% python3 -q
>>> import numpy as np
>>> from numpy import linalg as LA
>>> np.set_printoptions(suppress=True, linewidth=100)
>>> J = np.load("sample18.npy")
>>> J
array([[ 0,  0,  0, -3,  4],
       [ 0,  0, -1,  2, -4],
       [ 0,  1,  0, -1, -1],
       [ 3, -2,  1,  0, -2],
       [-4,  4,  1,  2,  0]])
>>> r0, g = J[2], J[4]
>>> r0 @ r0
np.int64(3)
>>> p = (r0 @ g) / (r0 @ r0) * r0
>>> p.round(2)
array([ 0.  ,  0.67,  0.  , -0.67, -0.67])
>>> LA.matrix_rank(np.outer(r0, g))
np.int64(1)
>>> np.round((g - p) @ r0, 2)
np.float64(0.0)
>>> round(float(LA.norm(r0 + g) ** 2 + LA.norm(r0 - g) ** 2), 2)
80.0
>>> t3 = np.stack([J, 3 * J, J[::-1]])
>>> LA.matrix_rank(t3)
array([4, 4, 4])
>>> np.round(LA.det(t3), 2) + 0
array([0., 0., 0.])
>>> vec = np.array([0, 1, 0, 2, 1])
>>> np.round(LA.eigvals(J).real, 2) + 0
array([0., 0., 0., 0., 0.])
>>> O = LA.solve(np.eye(5) - J, np.eye(5) + J)
>>> round(float(LA.det(O)), 2)
1.0
>>> np.round(O @ O.T, 2) + 0
array([[1., 0., 0., 0., 0.],
       [0., 1., 0., 0., 0.],
       [0., 0., 1., 0., 0.],
       [0., 0., 0., 1., 0.],
       [0., 0., 0., 0., 1.]])
>>> rank = LA.matrix_rank(J)
>>> rank
np.int64(4)
>>> null = LA.svd(J)[2][rank:].T
>>> [int(LA.matrix_rank(J[:, :j + 1])) for j in range(5)]
[1, 2, 3, 4, 4]
>>> LA.matrix_rank(J.T @ J), LA.matrix_rank(J @ J.T)
(np.int64(4), np.int64(4))
>>> null.shape
(5, 1)
>>> W0 = np.load("m.npy")
>>> W0
array([[ 4.,  1., -1.,  0.],
       [-4.,  0.,  2.,  0.],
       [ 2.,  1.,  1.,  0.],
       [ 2.,  1., -1.,  2.]])
>>> O = W0.astype(float).copy()
>>> for j in range(4):
...     O[:, j] -= O[:, :j] @ (O[:, :j].T @ O[:, j])
...     O[:, j] /= LA.norm(O[:, j])
... 
>>> O.round(2) + 0
array([[ 0.63,  0.17,  0.  , -0.76],
       [-0.63,  0.68,  0.  , -0.38],
       [ 0.32,  0.51,  0.71,  0.38],
       [ 0.32,  0.51, -0.71,  0.38]])
>>> np.round(LA.matrix_power(W0, 3), 2)
array([[ 22.,   7.,  -7.,   0.],
       [-28.,  -6.,  14.,   0.],
       [ 14.,   7.,   1.,   0.],
       [ 14.,   7.,  -7.,   8.]])
>>> (W0 + W0.T) / 2
array([[ 4. , -1.5,  0.5,  1. ],
       [-1.5,  0. ,  1.5,  0.5],
       [ 0.5,  1.5,  1. , -0.5],
       [ 1. ,  0.5, -0.5,  2. ]])
>>> (W0 - W0.T) / 2
array([[ 0. ,  2.5, -1.5, -1. ],
       [-2.5,  0. ,  0.5, -0.5],
       [ 1.5, -0.5,  0. ,  0.5],
       [ 1. ,  0.5, -0.5,  0. ]])
>>> W0 @ W0
array([[ 10.,   3.,  -3.,   0.],
       [-12.,  -2.,   6.,   0.],
       [  6.,   3.,   1.,   0.],
       [  6.,   3.,  -3.,   4.]])
>>> np.allclose(W0, W0.T)
False
>>> np.round(np.abs(LA.eigvals(W0)).max(), 2)
np.float64(2.0)
>>> np.trace(W0)
np.float64(7.0)
>>> LA.lstsq(J[:-1].T, J[-1])[2]
np.int32(4)
>>> np.allclose(J[:-1].T @ LA.lstsq(J[:-1].T, J[-1])[0], J[-1])
True
>>> round(float(np.trace(LA.pinv(J) @ J)), 2)
4.0
>>> E = np.load("a.npy")
>>> E
array([[ 9,  7,  0,  0],
       [-3,  9,  0,  0],
       [ 0,  0,  9,  7],
       [ 0,  0, -3,  9]])
>>> other = np.array([[1, 2], [1, -2]])
>>> cent = np.kron(other, E)
>>> cent
array([[  9,   7,   0,   0,  18,  14,   0,   0],
       [ -3,   9,   0,   0,  -6,  18,   0,   0],
       [  0,   0,   9,   7,   0,   0,  18,  14],
       [  0,   0,  -3,   9,   0,   0,  -6,  18],
       [  9,   7,   0,   0, -18, -14,   0,   0],
       [ -3,   9,   0,   0,   6, -18,   0,   0],
       [  0,   0,   9,   7,   0,   0, -18, -14],
       [  0,   0,  -3,   9,   0,   0,   6, -18]])
>>> LA.matrix_rank(cent)
np.int64(8)
>>> vec = np.array([3, 3, 2, 2])
>>> a = np.maximum(E @ vec, 0)
>>> np.maximum(E @ (3 * vec), 0)
array([144,  54,  96,  36])
>>> np.flatnonzero(a > 1e-9)
array([0, 1, 2, 3])
>>> a
array([48, 18, 32, 12])
>>> np.maximum(E @ vec, 0) - np.maximum(-E @ vec, 0)
array([48, 18, 32, 12])
>>> E * (a > 1e-9)[:, None]
array([[ 9,  7,  0,  0],
       [-3,  9,  0,  0],
       [ 0,  0,  9,  7],
       [ 0,  0, -3,  9]])
>>> np.round(np.tanh(E @ vec), 2)
array([1., 1., 1., 1.])
>>> E.T @ a
array([378, 498, 252, 332])
>>> rng = np.random.default_rng(622)
>>> other = E + rng.integers(-2, 3, (4, 2)) @ rng.integers(-2, 3, (2, 4))
>>> other
array([[ 9,  6,  3,  4],
       [-3,  8,  3,  4],
       [ 0,  1, 12, 12],
       [ 0,  0, -7,  3]])
>>> LA.matrix_rank(other - E, tol=1e-8)
np.int64(2)
>>> np.round(LA.svd(other - E, compute_uv=False), 2) + 0
array([11.66,  1.76,  0.  ,  0.  ])
>>> feats = np.triu(rng.random((9, 9)) < 0.3, 1).astype(int)
>>> feats = feats + feats.T
>>> feats
array([[0, 1, 0, 1, 0, 0, 0, 0, 0],
       [1, 0, 0, 0, 0, 1, 0, 1, 0],
       [0, 0, 0, 0, 1, 0, 0, 0, 0],
       [1, 0, 0, 0, 0, 1, 0, 0, 0],
       [0, 0, 1, 0, 0, 1, 0, 0, 0],
       [0, 1, 0, 1, 1, 0, 0, 0, 1],
       [0, 0, 0, 0, 0, 0, 0, 1, 0],
       [0, 1, 0, 0, 0, 0, 1, 0, 0],
       [0, 0, 0, 0, 0, 1, 0, 0, 0]])
>>> # equal to its transpose
>>> [round(float(x), 2) for x in LA.svd(feats, compute_uv=False)[:3]]
[2.42, 2.42, 1.36]
>>> LA.cond(feats) > 100
np.True_
>>> np.argsort(-LA.norm(feats, axis=0).round(6), kind="stable")[:3]
array([5, 1, 0])
>>> arr = np.loadtxt("data.csv", delimiter=",")
>>> arr
array([[ 1.,  0.,  0.,  0.,  0.,  0.,  0.,  0.,  0.],
       [ 2.,  1.,  0.,  0.,  0.,  0.,  0.,  0.,  0.],
       [-2.,  1.,  1.,  0.,  0.,  0.,  0.,  0.,  0.],
       [-1., -1.,  0.,  1.,  0.,  0.,  0.,  0.,  0.],
       [ 2., -1.,  1.,  1.,  1.,  0.,  0.,  0.,  0.],
       [-2.,  0., -2.,  2.,  0.,  1.,  0.,  0.,  0.],
       [ 1., -2., -2.,  2., -2., -1.,  1.,  0.,  0.],
       [-1., -2., -1.,  1.,  1., -1., -1.,  1.,  0.],
       [ 2., -2., -1., -1.,  1., -1.,  0.,  2.,  1.]])
>>> th = np.radians(45)
>>> r_ = np.eye(4)
>>> r_[1, 1] = r_[2, 2] = np.cos(th)
>>> r_[1, 2], r_[2, 1] = -np.sin(th), np.sin(th)
>>> r_.round(2)
array([[ 1.  ,  0.  ,  0.  ,  0.  ],
       [ 0.  ,  0.71, -0.71,  0.  ],
       [ 0.  ,  0.71,  0.71,  0.  ],
       [ 0.  ,  0.  ,  0.  ,  1.  ]])
>>> other = E @ r_.T
>>> np.allclose(LA.norm(E, axis=1), LA.norm(other, axis=1))
True
>>> other.round(2)
array([[ 9.  ,  4.95,  4.95,  0.  ],
       [-3.  ,  6.36,  6.36,  0.  ],
       [ 0.  , -6.36,  6.36,  7.  ],
       [ 0.  ,  2.12, -2.12,  9.  ]])
>>> np.round(np.abs(other - E).max(axis=0), 2)
array([0.  , 6.36, 6.36, 0.  ])
>>> O, r_ = LA.qr(other)
>>> r_.round(2)
array([[ -9.49,  -2.68,  -2.68,   0.  ],
       [  0.  , -10.14,  -1.26,   2.51],
       [  0.  ,   0.  , -10.06,  -2.85],
       [  0.  ,   0.  ,   0.  ,  10.75]])
>>> np.allclose(r_.T @ r_, other.T @ other)
True
>>> np.trace(O @ O.T)
np.float64(4.0)
>>> O.shape, r_.shape
((4, 4), (4, 4))
>>> K = np.array([[2, 1, -2, 2, 3],
...     [-1, 3, -2, 3, -3],
...     [-3, 1, 3, 1, -2],
...     [3, 0, -2, -3, -3],
...     [-1, -1, 1, -2, 2],
...     [-1, -1, -2, 2, -1],
...     [-1, -3, 1, -1, -2],
...     [-3, -3, -2, 2, -1],
...     [0, 3, 0, 0, 1],
...     [3, 3, 0, 1, 3]])
>>> Xc = K - K.mean(axis=0)
>>> Uu, sv, Vt = LA.svd(Xc, full_matrices=False)
>>> np.round(np.abs(Vt[-1]), 2)
array([0.57, 0.33, 0.51, 0.52, 0.19])
>>> round((sv ** 2).sum() ** 2 / (sv ** 4).sum(), 2)
np.float64(3.64)
>>> sv.round(2)
array([9.04, 6.87, 6.22, 5.73, 2.08])
>>> np.abs(Uu[:, 0]).argmax()
np.int64(9)
>>> np.round(Xc.mean(axis=0), 2) + 0
array([0., 0., 0., 0., 0.])
>>> P = K @ LA.solve(K.T @ K, K.T)
>>> np.round(np.diag(P), 2)
array([0.41, 0.66, 0.58, 0.79, 0.53, 0.23, 0.34, 0.56, 0.46, 0.44])
>>> np.round(LA.eigvalsh(P), 2) + 0
array([0., 0., 0., 0., 0., 1., 1., 1., 1., 1.])
>>> np.allclose(P @ P, P)
True
>>> LA.matrix_rank(np.eye(10) - P)
np.int64(5)
>>> dist = LA.norm(K[:, None] - K[None], axis=-1)
>>> dist.shape
(10, 10)
>>> LA.matrix_rank(dist ** 2)
np.int64(7)
>>> dist[4].round(2)
array([6.24, 8.66, 6.08, 7.21, 0.  , 5.83, 4.58, 6.48, 4.8 , 6.56])
>>> np.round(LA.norm(K, axis=1), 2)
array([4.69, 5.66, 4.9 , 5.57, 3.32, 3.32, 4.  , 5.2 , 3.16, 5.29])
>>> np.round(LA.norm(K - K.mean(axis=0), axis=1), 2)
array([4.55, 4.87, 4.87, 5.67, 4.01, 2.71, 4.35, 4.87, 3.09, 5.38])
>>> mat = np.load("layer18.npy")
>>> mat
array([[ 27,  39,  11,  24,  23,  31,  21],
       [ 21,  27,   8,  18,  15,   6,  14],
       [ -1,  12, -32,   1,  10, -30, -26],
       [ 25,  24,  36,  23,  14,  48,  42],
       [ 10,   6,  26,   6,   0,  35,  24],
       [-27, -30, -29, -31, -24, -45, -43],
       [ 34,  45,  10,  33,  29,   9,  24]])
>>> # null space of dimension 3
>>> rank = LA.matrix_rank(mat)
>>> rank
np.int64(4)
>>> null = LA.svd(mat)[2][rank:].T
>>> LA.matrix_rank(mat.T @ mat), LA.matrix_rank(mat @ mat.T)
(np.int64(4), np.int64(4))
>>> [int(LA.matrix_rank(mat[:, :j + 1])) for j in range(7)]
[1, 2, 3, 4, 4, 4, 4]
>>> null.shape
(7, 3)
>>> [int(LA.matrix_rank(np.delete(mat, i, axis=0))) for i in range(7)]
[4, 4, 4, 4, 4, 4, 4]
>>> X = np.array([[-3.7, 5.0, -4.0, -2.0],
...     [4.0, 5.3, -5.0, -5.0],
...     [-1.0, -4.0, -1.7, -2.0],
...     [-4.0, 5.0, -4.0, -1.7]])
>>> r0 = np.array([-5, 3, 0])
>>> np.round(np.correlate(X[0], X[3], "full"), 2)
array([  6.29,   6.3 , -31.7 ,  59.2 , -32.  ,   6.  ,   8.  ])
>>> np.array([np.convolve(row, r0, "same") for row in X])
array([[-36.1,  35. ,  -2. ,  -6. ],
       [-14.5,  40.9,  10. , -15. ],
       [ 17. ,  -3.5,   4.9,  -6. ],
       [-37. ,  35. ,  -3.5,  -5.1]])
>>> Uu, sv, Vt = LA.svd(X)
>>> np.argmax(sv[:-1] / (sv[1:] + 1e-6)) + 1
np.int64(3)
>>> other = Uu[:, :3] @ np.diag(sv[:3]) @ Vt[:3]
>>> LA.matrix_rank(other)
np.int64(3)
>>> round(float(LA.norm(X - other) / LA.norm(X)), 2)
0.01
>>> round(float(np.abs(X - other).max()), 2)
0.05
>>> LA.matrix_rank(X, rtol=0.05)
np.int64(3)
>>> np.round(LA.norm(X - other, 2), 2), round(sv[3], 2)
(np.float64(0.11), np.float64(0.11))
>>> np.round(np.abs(LA.svd(X)[2][-1]), 2)
array([0.2 , 0.12, 0.67, 0.7 ])
>>> LA.matrix_rank(X, rtol=0.1)
np.int64(3)
